% python3 -q
>>> import numpy as np
>>> from numpy import linalg as LA
>>> np.set_printoptions(suppress=True, linewidth=160)
>>> M2 = np.array([[0], [1], [1], [1], [2], [1], [1]])
>>> basis = np.array([[3, 1, 1]])
>>> rng = np.random.default_rng(799)
>>> m1 = M2 @ basis + 0.02 * rng.normal(size=(7, 3))
>>> m1.round(2)
array([[-0.03, -0.02, -0.03],
       [ 2.99,  1.  ,  1.01],
       [ 2.99,  0.99,  1.  ],
       [ 3.02,  0.98,  0.98],
       [ 6.  ,  2.01,  2.02],
       [ 3.02,  1.  ,  1.  ],
       [ 2.99,  0.99,  1.  ]])
>>> round(np.log10(LA.cond(m1)))
3
>>> np.argsort(-LA.norm(m1, axis=0).round(6), kind="stable")[:3]
array([0, 2, 1])
>>> round(LA.norm(m1, 2) / LA.norm(m1), 2)
np.float64(1.0)
>>> M2 = m1 / np.sqrt((m1 ** 2).mean(axis=1, keepdims=True))
>>> LA.matrix_rank(m1 - m1.mean(axis=1, keepdims=True))
np.int64(2)
>>> M2[5].round(2)
array([1.57, 0.52, 0.52])
>>> W1 = np.array([[-1, -3, 3], [1, 1, -3], [-2, -1, -2]])
>>> coef = np.array([1, 0, 0])
>>> H = np.maximum(m1 @ W1 + coef, 0)
>>> (H > 0).astype(int)
array([[1, 1, 1],
       [0, 0, 1],
       [0, 0, 1],
       [0, 0, 1],
       [0, 0, 1],
       [0, 0, 1],
       [0, 0, 1]])
>>> LA.matrix_rank(H)
np.int64(2)
>>> basis = np.array([[1, 3, 2], [1, 2, 0], [3, 1, 1]])
>>> W1 @ basis
array([[  5,  -6,   1],
       [ -7,   2,  -1],
       [ -9, -10,  -6]])
>>> (H @ basis).round(6).argmax(axis=1)
array([1, 0, 0, 0, 0, 0, 0])
>>> M2 = np.c_[m1[:, :2] @ np.array([[6, 7], [3, 2]]), np.array([3, 2, 0, 0, 2, 0, 1])]
>>> M2.round(2)
array([[-0.22, -0.23,  3.  ],
       [20.96, 22.95,  2.  ],
       [20.92, 22.92,  0.  ],
       [21.08, 23.11,  0.  ],
       [42.04, 46.03,  2.  ],
       [21.09, 23.11,  0.  ],
       [20.91, 22.91,  1.  ]])
>>> LA.matrix_rank(np.c_[m1, M2])
np.int64(4)
>>> np.round(LA.norm(LA.qr(m1)[0].T @ M2, axis=0) ** 2 / ((M2 ** 2).sum(axis=0) + 1e-12), 2)
array([1.  , 1.  , 0.37])
>>> np.round(LA.lstsq(m1, M2[:, 0])[0], 2) + 0
array([6., 3., 0.])
>>> W1 = np.array([[1, -1, -1, -3, -3, 5],
...     [-4, 5, -5, 3, -3, -2],
...     [3, 2, -4, 4, -1, -3]])
>>> coef = np.array([-5, 0, 2, -3, -3, 5])
>>> H = np.maximum(M2 @ W1 + coef, 0)
>>> LA.matrix_rank(H)
np.int64(4)
>>> (H > 0).astype(int)
array([[1, 1, 0, 1, 0, 0],
       [0, 1, 0, 1, 0, 1],
       [0, 1, 0, 1, 0, 1],
       [0, 1, 0, 1, 0, 1],
       [0, 1, 0, 1, 0, 1],
       [0, 1, 0, 1, 0, 1],
       [0, 1, 0, 1, 0, 1]])
>>> basis = np.array([[5, 4], [1, 0], [2, 0], [0, 1], [0, 0], [5, 1]])
>>> (H @ basis).round(6).argmax(axis=1)
array([0, 0, 0, 0, 0, 0, 0])
